% python3 -q
>>> import numpy as np
>>> np.set_printoptions(precision=4, suppress=True, linewidth=200, floatmode="fixed")
>>> X = np.loadtxt("test5.csv", delimiter=",")
>>> X
array([[ 0.5763,  0.0847, -0.2542,  0.4237, -0.2542,  0.5932],
       [ 0.0847,  0.9831,  0.0508, -0.0847,  0.0508, -0.1186],
       [-0.2542,  0.0508,  0.8475,  0.2542, -0.1525,  0.3559],
       [ 0.4237, -0.0847,  0.2542,  0.5763,  0.2542, -0.5932],
       [-0.2542,  0.0508, -0.1525,  0.2542,  0.8475,  0.3559],
       [ 0.5932, -0.1186,  0.3559, -0.5932,  0.3559,  0.1695]])
>>> t3 = np.stack([X, 2 * X, X[::-1]])
>>> np.round(np.einsum("bij,cij->bc", t3, t3), 4) + 0
array([[ 6.0000, 12.0000,  0.0000],
       [12.0000, 24.0000,  0.0000],
       [ 0.0000,  0.0000,  6.0000]])
>>> np.linalg.matrix_rank(t3.reshape(3, -1))
np.int64(2)
>>> np.linalg.det(t3)
array([ -1.0000, -64.0000,   1.0000])
>>> np.round(X.T @ X, 4) + 0
array([[1.0000, 0.0000, 0.0000, 0.0000, 0.0000, 0.0000],
       [0.0000, 1.0000, 0.0000, 0.0000, 0.0000, 0.0000],
       [0.0000, 0.0000, 1.0000, 0.0000, 0.0000, 0.0000],
       [0.0000, 0.0000, 0.0000, 1.0000, 0.0000, 0.0000],
       [0.0000, 0.0000, 0.0000, 0.0000, 1.0000, 0.0000],
       [0.0000, 0.0000, 0.0000, 0.0000, 0.0000, 1.0000]])
>>> np.linalg.norm(X, axis=0)
array([1.0000, 1.0000, 1.0000, 1.0000, 1.0000, 1.0000])
>>> feats = np.load("run18.npy")
>>> print(feats)
[[-1.0000  0.0000  0.0000  0.0000  0.0000]
 [ 0.0000  1.0000  0.0000  0.0000  0.0000]
 [ 0.0000  0.0000 -1.0000  0.0000  0.0000]
 [ 0.0000  0.0000  0.0000  1.0000  0.0000]
 [ 0.0000  0.0000  0.0000  0.0000  1.0000]]
>>> # symmetric, so the eigenvalues are real
>>> Y = np.linalg.inv(feats)
>>> (np.abs(Y) > 1e-9).astype(int)
array([[1, 0, 0, 0, 0],
       [0, 1, 0, 0, 0],
       [0, 0, 1, 0, 0],
       [0, 0, 0, 1, 0],
       [0, 0, 0, 0, 1]])
>>> feats @ Y
array([[1.0000, 0.0000, 0.0000, 0.0000, 0.0000],
       [0.0000, 1.0000, 0.0000, 0.0000, 0.0000],
       [0.0000, 0.0000, 1.0000, 0.0000, 0.0000],
       [0.0000, 0.0000, 0.0000, 1.0000, 0.0000],
       [0.0000, 0.0000, 0.0000, 0.0000, 1.0000]])
>>> np.allclose(Y, feats.T)
True
>>> np.linalg.inv(Y)
array([[-1.0000, -0.0000, -0.0000, -0.0000, -0.0000],
       [ 0.0000,  1.0000,  0.0000,  0.0000,  0.0000],
       [-0.0000, -0.0000, -1.0000, -0.0000, -0.0000],
       [ 0.0000,  0.0000,  0.0000,  1.0000,  0.0000],
       [ 0.0000,  0.0000,  0.0000,  0.0000,  1.0000]])
